$ python -q
>>> import numpy as np
>>> from numpy import linalg as LA
>>> np.set_printoptions(suppress=True, linewidth=120)
>>> m1 = np.load("block11.npy")
>>> m1
array([[1.   , 0.   , 0.   ],
       [0.   , 0.667, 0.333],
       [0.   , 0.5  , 0.5  ]])
>>> np.round(LA.matrix_power(m1, 3), 3)
array([[1.   , 0.   , 0.   ],
       [0.   , 0.602, 0.398],
       [0.   , 0.597, 0.403]])
>>> np.trace(m1)
np.float64(2.167)
>>> print(np.round((m1 - m1.T) / 2, 3))
[[ 0.     0.     0.   ]
 [ 0.     0.    -0.083]
 [ 0.     0.083  0.   ]]
>>> print(np.round((m1 + m1.T) / 2, 3))
[[1.    0.    0.   ]
 [0.    0.667 0.416]
 [0.    0.416 0.5  ]]
>>> print(np.round(m1 @ m1, 3))
[[1.    0.    0.   ]
 [0.    0.611 0.389]
 [0.    0.584 0.416]]
>>> np.allclose(m1, m1.T)
False
>>> def softmax(z):
...     e = np.exp(z - z.max(axis=-1, keepdims=True))
...     return e / e.sum(axis=-1, keepdims=True)
... 
>>> np.round(softmax(m1[0] + 5), 3)
array([0.576, 0.212, 0.212])
>>> np.round(softmax(10 * m1[0]), 3) + 0
array([1., 0., 0.])
>>> att = m1 @ m1.T / np.sqrt(3)
>>> np.round(softmax(att)[0] @ m1, 3)
array([0.471, 0.309, 0.22 ])
>>> print(np.round(softmax(att), 3))
[[0.471 0.264 0.264]
 [0.269 0.371 0.359]
 [0.273 0.364 0.364]]
>>> np.round(LA.norm(m1, axis=1), 3)
array([1.   , 0.746, 0.707])
>>> LA.norm(m1, axis=1).argmax()
np.int64(0)
>>> m1[2] @ m1[1]
np.float64(0.5)
>>> np.round(LA.norm(m1, axis=0), 3)
array([1.   , 0.834, 0.601])
>>> round(float(LA.norm(m1[2] - m1[1])), 3)
0.236
>>> np.round(np.sort(np.abs(LA.eigvals(m1)))[::-1], 3)
array([1.   , 1.   , 0.167])
>>> print(m1 @ np.ones(3))
[1. 1. 1.]
>>> np.round(LA.matrix_power(m1, 100), 3)
array([[1. , 0. , 0. ],
       [0. , 0.6, 0.4],
       [0. , 0.6, 0.4]])
>>> pr = np.eye(3)[2]
>>> for _ in range(6):
...     pr = pr @ m1
...     print(pr.round(3))
... 
[0.  0.5 0.5]
[0.    0.584 0.416]
[0.    0.597 0.403]
[0.  0.6 0.4]
[0.  0.6 0.4]
[0.  0.6 0.4]
>>> T = np.stack([m1, 3 * m1, m1[::-1]])
>>> LA.matrix_rank(T.reshape(3, -1))
np.int64(2)
>>> np.round(LA.det(T), 3)
array([ 0.167,  4.509, -0.167])
>>> LA.matrix_rank(T)
array([3, 3, 3])
>>> T.shape
(3, 3, 3)
>>> F = np.loadtxt("layer16.csv", delimiter=",")
>>> F
array([[ 0., -4., -4.,  0., -2.,  0., -2.],
       [ 0., -2., -2.,  0., -1.,  0., -1.],
       [ 0.,  0.,  0.,  0.,  0.,  0.,  0.],
       [ 0., -4., -4.,  0., -2.,  0., -2.],
       [ 0.,  2.,  2.,  0.,  1.,  0.,  1.],
       [ 0.,  0.,  0.,  0.,  0.,  0.,  0.]])
>>> # looks like rank 1
>>> U, sigma, VT = LA.svd(F)
>>> np.argmax(sigma[:-1] / (sigma[1:] + 1e-6)) + 1
np.int64(1)
>>> print(sigma.round(3) + 0)
[10.  0.  0.  0.  0.  0.]
>>> B = U[:, :1] @ np.diag(sigma[:1]) @ VT[:1]
>>> LA.matrix_rank(F, rtol=0.05)
np.int64(1)
>>> LA.matrix_rank(B)
np.int64(1)
>>> print(np.round(LA.norm(F - B, 2), 3), np.round(sigma[1], 3))
0.0 0.0
>>> round(float(LA.norm(F - B) / LA.norm(F)), 3)
0.0
>>> round(np.abs(F - B).max(), 3)
np.float64(0.0)
>>> B.round(3)
array([[ 0., -4., -4.,  0., -2.,  0., -2.],
       [ 0., -2., -2.,  0., -1.,  0., -1.],
       [ 0.,  0.,  0.,  0.,  0.,  0.,  0.],
       [ 0., -4., -4.,  0., -2.,  0., -2.],
       [ 0.,  2.,  2.,  0.,  1.,  0.,  1.],
       [ 0.,  0.,  0.,  0.,  0.,  0.,  0.]])
>>> th = np.radians(15)
>>> Rm = np.eye(7)
>>> Rm[0, 0] = Rm[3, 3] = np.cos(th)
>>> Rm[0, 3], Rm[3, 0] = -np.sin(th), np.sin(th)
>>> Rm.round(3)
array([[ 0.966,  0.   ,  0.   , -0.259,  0.   ,  0.   ,  0.   ],
       [ 0.   ,  1.   ,  0.   ,  0.   ,  0.   ,  0.   ,  0.   ],
       [ 0.   ,  0.   ,  1.   ,  0.   ,  0.   ,  0.   ,  0.   ],
       [ 0.259,  0.   ,  0.   ,  0.966,  0.   ,  0.   ,  0.   ],
       [ 0.   ,  0.   ,  0.   ,  0.   ,  1.   ,  0.   ,  0.   ],
       [ 0.   ,  0.   ,  0.   ,  0.   ,  0.   ,  1.   ,  0.   ],
       [ 0.   ,  0.   ,  0.   ,  0.   ,  0.   ,  0.   ,  1.   ]])
>>> B = F @ Rm.T
>>> np.round(LA.det(Rm), 3), round(np.trace(Rm), 3)
(np.float64(1.0), np.float64(6.932))
>>> B
array([[ 0., -4., -4.,  0., -2.,  0., -2.],
       [ 0., -2., -2.,  0., -1.,  0., -1.],
       [ 0.,  0.,  0.,  0.,  0.,  0.,  0.],
       [ 0., -4., -4.,  0., -2.,  0., -2.],
       [ 0.,  2.,  2.,  0.,  1.,  0.,  1.],
       [ 0.,  0.,  0.,  0.,  0.,  0.,  0.]])
>>> np.allclose(F @ F.T, B @ B.T)
True
>>> np.abs(B - F).max(axis=0)
array([0., 0., 0., 0., 0., 0., 0.])
>>> LA.lstsq(F[:-1].T, F[-1])[2]
np.int32(1)
>>> round(float(np.trace(LA.pinv(F) @ F)), 3)
1.0
>>> np.abs(np.diag(LA.qr(F)[1])) > 1e-9
array([False,  True, False, False, False, False])
>>> np.unique(F.round(6), axis=0).shape
(4, 7)
>>> LA.matrix_rank(F, rtol=0.1)
np.int64(1)
>>> np.round(LA.norm(F, 2) / LA.norm(F), 3)
np.float64(1.0)
>>> print([round(float(x), 3) for x in LA.svd(F, compute_uv=False)[:3]])
[10.0, 0.0, 0.0]
>>> K = np.load("out14.npy")
>>> K
array([[0, 0, 0, 0, 0, 0],
       [0, 0, 2, 4, 0, 0],
       [0, 0, 3, 6, 0, 0],
       [0, 0, 2, 4, 0, 0],
       [0, 0, 3, 6, 0, 0]])
>>> x = np.array([2, 2, 2, 0, 2, 2])
>>> a = np.maximum(K @ x, 0)
>>> np.maximum(K @ (3 * x), 0)
array([ 0, 12, 18, 12, 18])
>>> B = np.array([[-4, 3], [-4, 0], [-3, 5], [-3, 3], [2, 1], [1, 1]])
>>> B.T @ K.T
array([[  0, -18, -27, -18, -27],
       [  0,  22,  33,  22,  33]])
>>> B @ K
Traceback (most recent call last):
  File "<python-input-69>", line 1, in <module>
    B @ K
    ~~^~~
ValueError: matmul: Input operand 1 has a mismatch in its core dimension 0, with gufunc signature (n?,k),(k,m?)->(n?,m?) (size 5 is different from 2)
>>> K @ B
array([[  0,   0],
       [-18,  22],
       [-27,  33],
       [-18,  22],
       [-27,  33]])
>>> U, sigma, VT = LA.svd(K)
>>> sigma.round(3) + 0
array([11.402,  0.   ,  0.   ,  0.   ,  0.   ])
>>> np.argmax(sigma[:-1] / (sigma[1:] + 1e-6)) + 1
np.int64(1)
>>> B = U[:, :1] @ np.diag(sigma[:1]) @ VT[:1]
>>> np.round(np.abs(K - B).max(), 3)
np.float64(0.0)
>>> LA.matrix_rank(K, rtol=0.05)
np.int64(1)
>>> round(float(LA.norm(K - B) / LA.norm(K)), 3)
0.0
